% python3 -q
>>> import numpy as np
>>> np.set_printoptions(precision=2, suppress=True, linewidth=100)
>>> out = np.array([[-8, -4, 3, -8, -9, -4],
...     [-9, 0, 0, 4, 6, 8],
...     [-8, 0, 3, 7, 7, 8],
...     [-4, -2, -9, 6, -9, 0],
...     [6, -5, 8, 7, 9, -9],
...     [-3, 6, -2, -1, 6, 2]])
>>> mat = np.triu(out)
>>> mat
array([[-8, -4,  3, -8, -9, -4],
       [ 0,  0,  0,  4,  6,  8],
       [ 0,  0,  3,  7,  7,  8],
       [ 0,  0,  0,  6, -9,  0],
       [ 0,  0,  0,  0,  9, -9],
       [ 0,  0,  0,  0,  0,  2]])
>>> r = np.linalg.matrix_rank(mat)
>>> r
np.int64(5)
>>> null = np.linalg.svd(mat)[2][r:].T
>>> np.linalg.matrix_rank(mat.T @ mat), np.linalg.matrix_rank(mat @ mat.T)
(np.int64(5), np.int64(5))
>>> np.round(null @ null.T, 2) + 0
array([[ 0.2, -0.4,  0. ,  0. ,  0. ,  0. ],
       [-0.4,  0.8,  0. ,  0. ,  0. ,  0. ],
       [ 0. ,  0. ,  0. ,  0. ,  0. ,  0. ],
       [ 0. ,  0. ,  0. ,  0. ,  0. ,  0. ],
       [ 0. ,  0. ,  0. ,  0. ,  0. ,  0. ],
       [ 0. ,  0. ,  0. ,  0. ,  0. ,  0. ]])
>>> print(np.allclose(mat @ null, 0))
True
>>> [int(np.linalg.matrix_rank(mat[:, :j + 1])) for j in range(6)]
[1, 1, 2, 3, 4, 5]
>>> [int(np.linalg.matrix_rank(np.delete(mat, i, axis=0))) for i in range(6)]
[4, 5, 4, 5, 5, 5]
>>> U, sigma, Vt = np.linalg.svd(mat)
>>> sigma.round(2) + 0
array([21.47, 15.08,  9.5 ,  6.25,  1.53,  0.  ])
>>> print(np.argmax(sigma[:-1] / (sigma[1:] + 1e-6)) + 1)
5
>>> out = U[:, :5] @ np.diag(sigma[:5]) @ Vt[:5]
>>> np.linalg.matrix_rank(mat, rtol=0.05)
np.int64(5)
>>> out.round(2) + 0
array([[-8., -4.,  3., -8., -9., -4.],
       [ 0.,  0.,  0.,  4.,  6.,  8.],
       [ 0.,  0.,  3.,  7.,  7.,  8.],
       [ 0.,  0.,  0.,  6., -9.,  0.],
       [ 0.,  0.,  0.,  0.,  9., -9.],
       [ 0.,  0.,  0.,  0.,  0.,  2.]])
>>> np.linalg.matrix_rank(out)
np.int64(5)
>>> print(round(float(np.linalg.norm(mat, 2) / np.linalg.norm(mat)), 2))
0.75
>>> np.argsort(-np.linalg.norm(mat, axis=0).round(6), kind="stable")[:3]
array([4, 5, 3])
>>> out = mat[0, 0] * mat[1:] - np.outer(mat[1:, 0], mat[0])
>>> print(out)
[[  0   0   0 -32 -48 -64]
 [  0   0 -24 -56 -56 -64]
 [  0   0   0 -48  72   0]
 [  0   0   0   0 -72  72]
 [  0   0   0   0   0 -16]]
>>> mat[:, 0] / mat[0, 0]
array([ 1., -0., -0., -0., -0., -0.])
>>> np.flatnonzero(~out.round(6).any(axis=1))
array([], dtype=int64)
>>> f, r1 = mat[4], mat[0]
>>> print(f @ r1)
-45
>>> f @ f
np.int64(162)
>>> pr = (f @ r1) / (f @ f) * f
>>> (r1 - pr) @ f
np.float64(0.0)
>>> pr
array([-0. , -0. , -0. , -0. , -2.5,  2.5])
>>> r1 - pr
array([-8. , -4. ,  3. , -8. , -6.5, -6.5])
>>> m1 = np.loadtxt("run1.csv", delimiter=",")
>>> m1
array([[-0.39, -0.69, -0.29, -0.52,  0.07,  0.08],
       [ 0.55, -0.29,  0.65, -0.37,  0.23, -0.03],
       [ 0.59, -0.23, -0.37,  0.05, -0.54,  0.41],
       [ 0.24,  0.54, -0.42, -0.61,  0.32,  0.08],
       [-0.28,  0.14,  0.3 , -0.01,  0.11,  0.89],
       [ 0.24, -0.27, -0.3 ,  0.48,  0.73,  0.13]])
>>> # orthonormal columns
>>> x = np.array([0, 3, 2, -2, 2, 3])
>>> print(np.round(m1.T @ (m1 @ x), 2) + 0)
[ 0.  3.  2. -2.  2.  3.]
>>> round(np.linalg.norm(x), 2), round(float(np.linalg.norm(m1 @ x)), 2)
(np.float64(5.48), 5.48)
>>> np.abs(np.linalg.eigvals(m1))
array([1., 1., 1., 1., 1., 1.])
>>> 6 - np.linalg.matrix_rank(m1 - np.eye(6), tol=1e-8)
np.int64(1)
>>> np.linalg.inv(m1)
array([[-0.39,  0.55,  0.59,  0.24, -0.28,  0.24],
       [-0.69, -0.29, -0.23,  0.54,  0.14, -0.27],
       [-0.29,  0.65, -0.37, -0.42,  0.3 , -0.3 ],
       [-0.52, -0.37,  0.05, -0.61, -0.01,  0.48],
       [ 0.07,  0.23, -0.54,  0.32,  0.11,  0.73],
       [ 0.08, -0.03,  0.41,  0.08,  0.89,  0.13]])
>>> W1 = np.array([[0, -2, 0, -3, 1],
...     [3, -3, 1, 3, 1],
...     [-2, 0, -3, -3, -3],
...     [2, 1, -3, -3, 3],
...     [-3, 0, -2, 2, -3],
...     [3, -2, -1, 0, 1]])
>>> c = np.array([2, 3, 1, 3, 3])
>>> act = np.maximum(m1 @ W1 + c, 0)
>>> (act > 0).astype(int)
array([[0, 1, 1, 1, 1],
       [0, 1, 0, 1, 0],
       [1, 1, 1, 1, 1],
       [1, 1, 1, 1, 1],
       [1, 1, 0, 1, 1],
       [1, 1, 0, 1, 1]])
>>> print((act > 0).mean(axis=0))
[0.67 1.   0.5  1.   0.83]
>>> Z = np.array([[3, -1], [-1, -3], [-1, 2], [1, 3], [-1, -3]])
>>> W1 @ Z
array([[ -2,  -6],
       [ 13,  14],
       [ -3,  -4],
       [  2, -29],
       [ -2,  14],
       [ 11,  -2]])
>>> np.linalg.pinv(m1)
array([[-0.39,  0.55,  0.59,  0.24, -0.28,  0.24],
       [-0.69, -0.29, -0.23,  0.54,  0.14, -0.27],
       [-0.29,  0.65, -0.37, -0.42,  0.3 , -0.3 ],
       [-0.52, -0.37,  0.05, -0.61, -0.01,  0.48],
       [ 0.07,  0.23, -0.54,  0.32,  0.11,  0.73],
       [ 0.08, -0.03,  0.41,  0.08,  0.89,  0.13]])
>>> round(m1[:, 3] @ m1[:, 1], 2)
np.float64(-0.0)
>>> K = np.array([[1, 0, 0, 0], [0, 0, 0, 2], [0, 0, -1, 0], [0, 1, 0, 0]])
>>> # splits into 3 blocks
>>> evals, V = np.linalg.eig(K)
>>> K @ V[:, 0] - evals[0] * V[:, 0]
array([0., 0., 0., 0.])
>>> evals
array([ 1.41, -1.41,  1.  , -1.  ])
>>> np.prod(evals)
np.float64(2.0)
>>> np.sort(np.linalg.eigvals(K.T))
array([-1.41, -1.  ,  1.  ,  1.41])
>>> np.sort(np.linalg.eigvals(np.linalg.inv(K)))
array([-1.  , -0.71,  0.71,  1.  ])
>>> np.sort(np.linalg.eigvals(K @ K))
array([1., 1., 2., 2.])
>>> x = np.array([1, -2, -2, 1])
>>> rhs = K @ x
>>> rhs
array([ 1,  2,  2, -2])
>>> np.linalg.solve(K.T, K[2])
array([0., 0., 1., 0.])
>>> print(np.linalg.solve(K, rhs + K[:, 2]))
[ 1. -2. -1.  1.]
>>> f, r1 = K[3], K[0]
>>> f @ r1
np.int64(0)
>>> pr = (f @ r1) / (f @ f) * f
>>> pr
array([0., 0., 0., 0.])
>>> r1 - pr
array([1., 0., 0., 0.])
>>> (r1 - pr) @ f
np.float64(0.0)
>>> W1 = np.array([[0, 2, 2, 1], [0, 2, 1, 0], [2, 1, 1, 0], [0, 2, 0, 2]])
>>> c = np.array([0, 1, 5, 5])
>>> act = np.maximum(K @ W1 + c, 0)
>>> (act > 0).mean(axis=0)
array([0.  , 0.75, 1.  , 1.  ])
>>> Z = np.array([[-2, -2, -3], [3, 0, 0], [-3, -1, 3], [-1, 1, -3]])
>>> act @ Z
array([[-18,  -1,   3],
       [ -9,   4, -12],
       [-17,   1,  -3],
       [-14,  -1,   3]])
>>> round(np.linalg.det(K), 2)
np.float64(2.0)
>>> np.sort(np.abs(np.linalg.eigvals(K)))
array([1.  , 1.  , 1.41, 1.41])
>>> np.trace(K)
np.int64(0)
>>> K @ K
array([[1, 0, 0, 0],
       [0, 2, 0, 0],
       [0, 0, 1, 0],
       [0, 0, 0, 2]])
>>> (K + K.T) / 2
array([[ 1. ,  0. ,  0. ,  0. ],
       [ 0. ,  0. ,  0. ,  1.5],
       [ 0. ,  0. , -1. ,  0. ],
       [ 0. ,  1.5,  0. ,  0. ]])
>>> data = np.load("case4.npy")
>>> print(data)
[[2. 1. 0. 0. 0.]
 [0. 2. 1. 0. 0.]
 [0. 0. 2. 1. 0.]
 [0. 0. 0. 2. 1.]
 [0. 0. 0. 0. 2.]]
>>> np.einsum("ii->", data)
np.float64(10.0)
>>> np.round(np.linalg.det(data.T), 2)
np.float64(32.0)
>>> round(np.linalg.det(2 * data), 2), round(np.linalg.det(data), 2)
(np.float64(1024.0), np.float64(32.0))
>>> np.linalg.eigvals(data)
array([2., 2., 2., 2., 2.])
>>> print(np.poly(data))
[  1. -10.  40. -80.  80. -32.]
>>> X = np.loadtxt("out6.csv", delimiter=",")
>>> X
array([[ 0.82, -0.55, -0.18],
       [-0.55, -0.64, -0.55],
       [-0.18, -0.55,  0.82]])
>>> x = np.array([0, 0, 1])
>>> print(np.sort(np.abs(np.degrees(np.angle(np.linalg.eigvals(X))))))
[  0.   0. 180.]
>>> [p for p in range(1, 25) if np.allclose(np.linalg.matrix_power(X, p), np.eye(3))]
[2, 4, 6, 8, 10, 12, 14, 16, 18, 20, 22, 24]
>>> np.linalg.inv(X)
array([[ 0.82, -0.55, -0.18],
       [-0.55, -0.64, -0.55],
       [-0.18, -0.55,  0.82]])
>>> np.abs(np.linalg.eigvals(X))
array([1., 1., 1.])
>>> out = data / np.linalg.norm(data, axis=1, keepdims=True)
>>> G = out @ out.T
>>> np.linalg.norm(out, axis=1)
array([1., 1., 1., 1., 1.])
>>> (G - 2 * np.eye(5)).round(6).argmax(axis=1)
array([1, 0, 1, 4, 3])
>>> np.argwhere(np.triu(np.abs(G) > 0.95, 1))
array([], shape=(0, 2), dtype=int64)
>>> np.degrees(np.arccos(np.clip(G[2, 4], -1, 1)))
np.float64(90.0)
